In [1]: import numpy as np

In [2]: import numpy.linalg as la

In [3]: np.set_printoptions(precision=2, suppress=True, linewidth=140, sign=" ")

In [4]: E = np.load("layer11.npy")

In [5]: print(E)
[[ 5.  1.  0.  0.  0.  0.  0.  0.  0.]
 [ 0.  5.  1.  0.  0.  0.  0.  0.  0.]
 [ 0.  0.  5.  1.  0.  0.  0.  0.  0.]
 [ 0.  0.  0.  5.  1.  0.  0.  0.  0.]
 [ 0.  0.  0.  0.  5.  1.  0.  0.  0.]
 [ 0.  0.  0.  0.  0.  5.  1.  0.  0.]
 [ 0.  0.  0.  0.  0.  0.  5.  1.  0.]
 [ 0.  0.  0.  0.  0.  0.  0.  5.  1.]
 [ 0.  0.  0.  0.  0.  0.  0.  0.  5.]]

In [6]: # triangular: eigenvalues sit on the diagonal

In [7]: print(round(float(la.norm(E, 1)), 2), np.round(la.norm(E, np.inf), 2))
6.0 6.0

In [8]: print(round(la.norm(E[0], 1), 2), round(float(la.norm(E[0], np.inf)), 2))
6.0 5.0

In [9]: print(la.norm(E, axis=1))
[ 5.1  5.1  5.1  5.1  5.1  5.1  5.1  5.1  5. ]

In [10]: print(round(la.norm(E, 2), 2))
5.96

In [11]: print(np.round(la.norm(E, "nuc"), 2))
45.4

In [12]: def softmax(z):
    ...:     e = np.exp(z - z.max(axis=-1, keepdims=True))
    ...:     return e / e.sum(axis=-1, keepdims=True)
    ...: 

In [13]: print(np.round(softmax(10 * E[7]), 2) + 0)
[ 0.  0.  0.  0.  0.  0.  0.  1.  0.]

In [14]: print(softmax(E[7] + 4))
[ 0.01  0.01  0.01  0.01  0.01  0.01  0.01  0.94  0.02]

In [15]: print(softmax(E).sum(axis=1))
[ 1.  1.  1.  1.  1.  1.  1.  1.  1.]

In [16]: att = E @ E.T / np.sqrt(9)

In [17]: print(np.round(softmax(att), 2) + 0)
[[ 1.  0.  0.  0.  0.  0.  0.  0.  0.]
 [ 0.  1.  0.  0.  0.  0.  0.  0.  0.]
 [ 0.  0.  1.  0.  0.  0.  0.  0.  0.]
 [ 0.  0.  0.  1.  0.  0.  0.  0.  0.]
 [ 0.  0.  0.  0.  1.  0.  0.  0.  0.]
 [ 0.  0.  0.  0.  0.  1.  0.  0.  0.]
 [ 0.  0.  0.  0.  0.  0.  1.  0.  0.]
 [ 0.  0.  0.  0.  0.  0.  0.  1.  0.]
 [ 0.  0.  0.  0.  0.  0.  0.  0.  1.]]

In [18]: print(np.round(softmax(att + np.triu(np.full(att.shape, -np.inf), 1)), 2) + 0)
[[ 1.  0.  0.  0.  0.  0.  0.  0.  0.]
 [ 0.  1.  0.  0.  0.  0.  0.  0.  0.]
 [ 0.  0.  1.  0.  0.  0.  0.  0.  0.]
 [ 0.  0.  0.  1.  0.  0.  0.  0.  0.]
 [ 0.  0.  0.  0.  1.  0.  0.  0.  0.]
 [ 0.  0.  0.  0.  0.  1.  0.  0.  0.]
 [ 0.  0.  0.  0.  0.  0.  1.  0.  0.]
 [ 0.  0.  0.  0.  0.  0.  0.  1.  0.]
 [ 0.  0.  0.  0.  0.  0.  0.  0.  1.]]

In [19]: print(np.round(softmax(att)[7] @ E, 2) + 0)
[ 0.    0.    0.    0.    0.    0.    0.    4.99  1.  ]

In [20]: print(softmax(att).round(6).argmax(axis=1))
[ 0  1  2  3  4  5  6  7  8]

In [21]: rng = np.random.default_rng(750)

In [22]: F = np.array([[1, 2, 5, 2, 0, 5, 2],
    ...:     [5, 0, 1, 5, 1, 0, 0],
    ...:     [4, 4, 4, 5, 1, 4, 1],
    ...:     [3, 4, 0, 1, 5, 2, 4],
    ...:     [2, 3, 3, 0, 3, 1, 5],
    ...:     [4, 4, 3, 0, 2, 4, 3],
    ...:     [5, 1, 3, 0, 2, 2, 2]]) * (rng.random((7, 7)) < 0.3)

In [23]: print(F)
[[ 0  2  0  0  0  0  0]
 [ 5  0  0  5  0  0  0]
 [ 0  0  4  0  1  0  1]
 [ 0  4  0  0  5  2  0]
 [ 0  0  3  0  0  0  0]
 [ 0  0  0  0  2  0  0]
 [ 0  1  3  0  2  0  0]]

In [24]: # rank 6

In [25]: r0 = np.array([-2, 1, -2])

In [26]: print(np.convolve(F[4], r0))
[ 0  0 -6  3 -6  0  0  0  0]

In [27]: print(np.polyval(r0, F[4]))
[ -2  -2 -17  -2  -2  -2  -2]

In [28]: print(la.cond(F) > 100)
True

In [29]: print(round(la.norm(F, 2) / la.norm(F), 2))
0.63

In [30]: print([round(float(x), 2) for x in la.svd(F, compute_uv=False)[:3]])
[7.6, 7.07, 5.58]
